In [1]: import numpy as np

In [2]: np.set_printoptions(precision=2, suppress=True, linewidth=160, floatmode="fixed")

In [3]: feats = np.array([[0, 8, 3], [0, 4, 7], [0, 0, 9]])

In [4]: np.linalg.matrix_rank(feats, rtol=0.1)
Out[4]: np.int64(2)

In [5]: np.argsort(-np.linalg.norm(feats, axis=0).round(6), kind="stable")[:3]
Out[5]: array([2, 1, 0])

In [6]: np.linalg.cond(feats) > 100
Out[6]: np.True_

In [7]: J = -2 * np.eye(3) + np.eye(3, k=1)

In [8]: J
Out[8]: 
array([[-2.00,  1.00,  0.00],
       [ 0.00, -2.00,  1.00],
       [ 0.00,  0.00, -2.00]])

In [9]: other = np.array([[6, -6], [-6, 2]])

In [10]: basis = np.kron(other, J)

In [11]: round(np.linalg.norm(basis, 2), 2), np.round(np.linalg.norm(other, 2) * np.linalg.norm(J, 2), 2)
Out[11]: (np.float64(28.51), np.float64(28.51))

In [12]: np.linalg.matrix_rank(basis)
Out[12]: np.int64(6)

In [13]: basis
Out[13]: 
array([[-12.00,   6.00,   0.00,  12.00,  -6.00,  -0.00],
       [  0.00, -12.00,   6.00,  -0.00,  12.00,  -6.00],
       [  0.00,   0.00, -12.00,  -0.00,  -0.00,  12.00],
       [ 12.00,  -6.00,  -0.00,  -4.00,   2.00,   0.00],
       [ -0.00,  12.00,  -6.00,   0.00,  -4.00,   2.00],
       [ -0.00,  -0.00,  12.00,   0.00,   0.00,  -4.00]])

In [14]: x0 = np.array([0, 0, 3])

In [15]: np.linalg.norm(J @ x0) <= np.linalg.norm(J, 2) * np.linalg.norm(x0) + 1e-9
Out[15]: np.True_

In [16]: np.sign((J @ x0).round(6))
Out[16]: array([ 0.00,  1.00, -1.00])

In [17]: (J * x0).sum(axis=1)
Out[17]: array([ 0.00,  3.00, -6.00])

In [18]: f = np.array([-3, -2])

In [19]: np.polyval(f, J[2])
Out[19]: array([-2.00, -2.00,  4.00])

In [20]: np.correlate(J[2], J[0], "full")
Out[20]: array([ 0.00,  0.00,  0.00, -2.00,  4.00])

In [21]: rng = np.random.default_rng(774604)

In [22]: labels = rng.permutation(3)

In [23]: labels
Out[23]: array([1, 2, 0])

In [24]: other = feats[labels][:, labels]

In [25]: np.diag(other)
Out[25]: array([4, 9, 0])

In [26]: round(float(np.linalg.det(other)), 2), round(float(np.linalg.det(feats[labels])), 2)
Out[26]: (0.0, 0.0)

In [27]: other
Out[27]: 
array([[4, 7, 0],
       [0, 9, 0],
       [8, 3, 0]])

In [28]: np.allclose(other, feats)
Out[28]: False

In [29]: other = J / np.sqrt((J ** 2).mean(axis=1, keepdims=True))

In [30]: np.linalg.matrix_rank(other) == np.linalg.matrix_rank(J)
Out[30]: np.True_

In [31]: other[1]
Out[31]: array([ 0.00, -1.55,  0.77])

In [32]: np.linalg.matrix_rank(J - J.mean(axis=1, keepdims=True))
Out[32]: np.int64(2)

In [33]: arr = np.loadtxt("case18.csv", delimiter=",")

In [34]: arr
Out[34]: 
array([[-0.92, -0.69, -1.40,  0.85],
       [ 1.02,  0.19,  0.26,  1.69],
       [ 0.92, -1.74,  0.02, -0.37],
       [ 1.12,  0.69, -1.40, -0.54]])

In [35]: f = np.array([2, 2, 0, 1])

In [36]: other = arr + np.outer(f, np.eye(4)[2])

In [37]: np.linalg.matrix_rank(np.linalg.inv(other) - np.linalg.inv(arr), tol=1e-8)
Out[37]: np.int64(1)

In [38]: round(float(np.linalg.det(other) / np.linalg.det(arr)), 2), np.round(1 + np.linalg.solve(arr, f)[2], 2)
Out[38]: (0.08, np.float64(0.08))

In [39]: other
Out[39]: 
array([[-0.92, -0.69,  0.60,  0.85],
       [ 1.02,  0.19,  2.26,  1.69],
       [ 0.92, -1.74,  0.02, -0.37],
       [ 1.12,  0.69, -0.40, -0.54]])

In [40]: mat = np.array([[-1.1, 0.4, -0.3], [0.7, 1.3, -1.0], [-1.1, 0.36, -0.39]])

In [41]: np.linalg.lstsq(feats[:-1].T, feats[-1])[2]
Out[41]: np.int32(2)

In [42]: np.abs(np.diag(np.linalg.qr(feats)[1])) > 1e-9
Out[42]: array([False,  True,  True])

In [43]: np.round(feats @ np.linalg.pinv(feats) @ feats, 2) + 0
Out[43]: 
array([[0.00, 8.00, 3.00],
       [0.00, 4.00, 7.00],
       [0.00, 0.00, 9.00]])

In [44]: round(np.trace(np.linalg.pinv(feats) @ feats), 2)
Out[44]: np.float64(2.0)

In [45]: np.unique(feats.round(6), axis=0).shape
Out[45]: (3, 3)

In [46]: q = mat.astype(float).copy()

In [47]: for j in range(3):
    ...:     q[:, j] -= q[:, :j] @ (q[:, :j].T @ q[:, j])
    ...:     q[:, j] /= np.linalg.norm(q[:, j])
    ...: 

In [48]: np.round(q.T @ q, 2) + 0
Out[48]: 
array([[1.00, 0.00, 0.00],
       [0.00, 1.00, 0.00],
       [0.00, 0.00, 1.00]])

In [49]: q
Out[49]: 
array([[-0.64,  0.30,  0.70],
       [ 0.41,  0.91, -0.02],
       [-0.64,  0.28, -0.71]])

In [50]: other = mat / np.linalg.norm(mat, axis=1, keepdims=True)

In [51]: C2 = other @ other.T

In [52]: C2[0]
Out[52]: array([1.00, 0.02, 1.00])

In [53]: m1 = np.load("m.npy")

In [54]: m1
Out[54]: 
array([[ 0.05, -1.00,  2.00],
       [-2.00,  3.05,  2.00],
       [ 0.00, -1.00,  2.05]])

In [55]: labels = rng.permutation(3)

In [56]: other = m1[:, labels] * rng.choice([-1, 1], 3)

In [57]: other
Out[57]: 
array([[ 0.05, -2.00,  1.00],
       [-2.00, -2.00, -3.05],
       [ 0.00, -2.05,  1.00]])

In [58]: U, _, VT = np.linalg.svd(m1.T @ other)

In [59]: np.round(np.linalg.lstsq(m1, other)[0], 2) + 0
Out[59]: 
array([[ 1.00,  0.00,  0.00],
       [ 0.00,  0.00, -1.00],
       [ 0.00, -1.00,  0.00]])
